$ python -q
>>> import numpy as np
>>> np.set_printoptions(precision=2, suppress=True, linewidth=160, legacy="1.25")
>>> def rnd(a):
...     return np.round(a, 2) + 0
... 
>>> K = np.load("case3.npy")
>>> print(K)
[[2 3 3 3 0]
 [2 3 3 3 0]
 [0 0 0 0 0]
 [5 9 6 5 2]
 [5 6 5 4 0]
 [8 9 4 4 2]
 [0 3 1 1 2]
 [0 3 1 1 2]
 [3 3 2 1 0]
 [4 9 5 5 3]
 [3 3 2 1 0]
 [3 3 2 1 0]
 [0 0 0 0 0]
 [5 6 5 4 0]
 [2 3 3 3 0]
 [0 0 0 0 0]
 [4 9 5 5 3]
 [7 9 5 6 2]
 [0 0 0 0 0]]
>>> dist = np.linalg.norm(K[:, None] - K[None], axis=-1)
>>> print(np.linalg.matrix_rank(dist ** 2))
7
>>> print((dist + 1e9 * np.eye(19)).round(6).argmin(axis=1))
[ 1  0 12  9 13 17  7  6 10 16  8  8  2  4  0  2  9  3  2]
>>> print(rnd(dist[14]))
[0.   0.   5.57 7.87 4.8  8.83 4.   4.   2.45 7.55 2.45 2.45 5.57 4.8  0.   5.57 7.55 8.83 5.57]
>>> print(np.unravel_index(dist.round(6).argmax(), dist.shape))
(2, 17)
>>> print(dist.mean(axis=1).argmax())
17
>>> print(rnd(np.linalg.norm(K, 2) / np.linalg.norm(K)))
0.98
>>> print(np.argsort(-np.linalg.norm(K, axis=0).round(6), kind="stable")[:3])
[1 0 2]
>>> print(rnd(np.abs(np.linalg.svd(K)[2][-1])))
[0.27 0.54 0.46 0.09 0.65]
>>> Xs = (K - K.mean(axis=0)) / K.std(axis=0)
>>> print(np.argwhere(np.abs(Xs) > 2))
[[5 0]]
>>> print(rnd(Xs.std(axis=0)))
[1. 1. 1. 1. 1.]
>>> beta = np.linalg.lstsq(np.delete(Xs, 1, axis=1), Xs[:, 1])[0]
>>> print(rnd(1 - np.var(Xs[:, 1] - np.delete(Xs, 1, axis=1) @ beta)))
1.0
>>> print(np.abs(beta).argmax())
1
>>> Xs = K - K.mean(axis=1)
Traceback (most recent call last):
  File "<python-input-20>", line 1, in <module>
    Xs = K - K.mean(axis=1)
         ~~^~~~~~~~~~~~~~~~
ValueError: operands could not be broadcast together with shapes (19,5) (19,) 
>>> Xs = K - K.mean(axis=0)
>>> U, sig, vt = np.linalg.svd(Xs, full_matrices=False)
>>> print(rnd(vt[0] * np.sign(vt[0, np.abs(vt[0]).argmax()])))
[0.46 0.67 0.4  0.39 0.15]
>>> Xs = K - K.mean(axis=0)
>>> vecs = np.linalg.svd(Xs)[2][:4]
>>> out = Xs - Xs @ vecs.T @ vecs
>>> print(rnd((Xs @ vecs.T).std(axis=0)))
[4.81 1.27 0.93 0.39]
>>> print(rnd(np.diag(vecs.T @ vecs)))
[0.93 0.71 0.79 0.99 0.58]
>>> print(rnd(out.std(axis=0)))
[0.01 0.01 0.01 0.   0.01]
>>> rng = np.random.default_rng(5937)
>>> z = rng.integers(0, 3, 10)
>>> X = np.triu((z[:, None] == z) & (rng.random((10, 10)) < 0.8), 1).astype(int)
>>> X += X.T
>>> print(X)
[[0 0 0 0 0 0 1 0 0 0]
 [0 0 1 0 1 1 0 0 0 0]
 [0 1 0 0 1 1 0 0 0 1]
 [0 0 0 0 0 0 0 0 0 0]
 [0 1 1 0 0 1 0 0 1 1]
 [0 1 1 0 1 0 0 0 0 1]
 [1 0 0 0 0 0 0 0 0 0]
 [0 0 0 0 0 0 0 0 0 0]
 [0 0 0 0 1 0 0 0 0 1]
 [0 0 1 0 1 1 0 0 1 0]]
>>> print(np.abs(np.diag(np.linalg.qr(X)[1])) > 1e-9)
[ True  True  True False  True  True  True False  True  True]
>>> print(np.unique(X.round(6), axis=0).shape)
(9, 10)
>>> vals, vecs = np.linalg.eigh(X)
>>> print(rnd(vecs.T @ vecs))
[[1. 0. 0. 0. 0. 0. 0. 0. 0. 0.]
 [0. 1. 0. 0. 0. 0. 0. 0. 0. 0.]
 [0. 0. 1. 0. 0. 0. 0. 0. 0. 0.]
 [0. 0. 0. 1. 0. 0. 0. 0. 0. 0.]
 [0. 0. 0. 0. 1. 0. 0. 0. 0. 0.]
 [0. 0. 0. 0. 0. 1. 0. 0. 0. 0.]
 [0. 0. 0. 0. 0. 0. 1. 0. 0. 0.]
 [0. 0. 0. 0. 0. 0. 0. 1. 0. 0.]
 [0. 0. 0. 0. 0. 0. 0. 0. 1. 0.]
 [0. 0. 0. 0. 0. 0. 0. 0. 0. 1.]]
>>> print(rnd(vals.sum()), np.trace(X))
0.0 0
>>> print(np.abs(vecs[:, -1]).round(6).argmax())
4
>>> print(rnd(np.linalg.eigvalsh(X @ X)))
[ 0.    0.    0.14  0.61  1.    1.    1.    2.18  3.18 14.89]
>>> print(rnd(vals))
[-1.78 -1.48 -1.   -1.   -0.38  0.    0.    0.78  1.    3.86]
>>> print(rnd(np.linalg.svd(X, compute_uv=False)))
[3.86 1.78 1.48 1.   1.   1.   0.78 0.38 0.   0.  ]
>>> print((vals > 1e-8).sum(), (vals < -1e-8).sum())
3 5
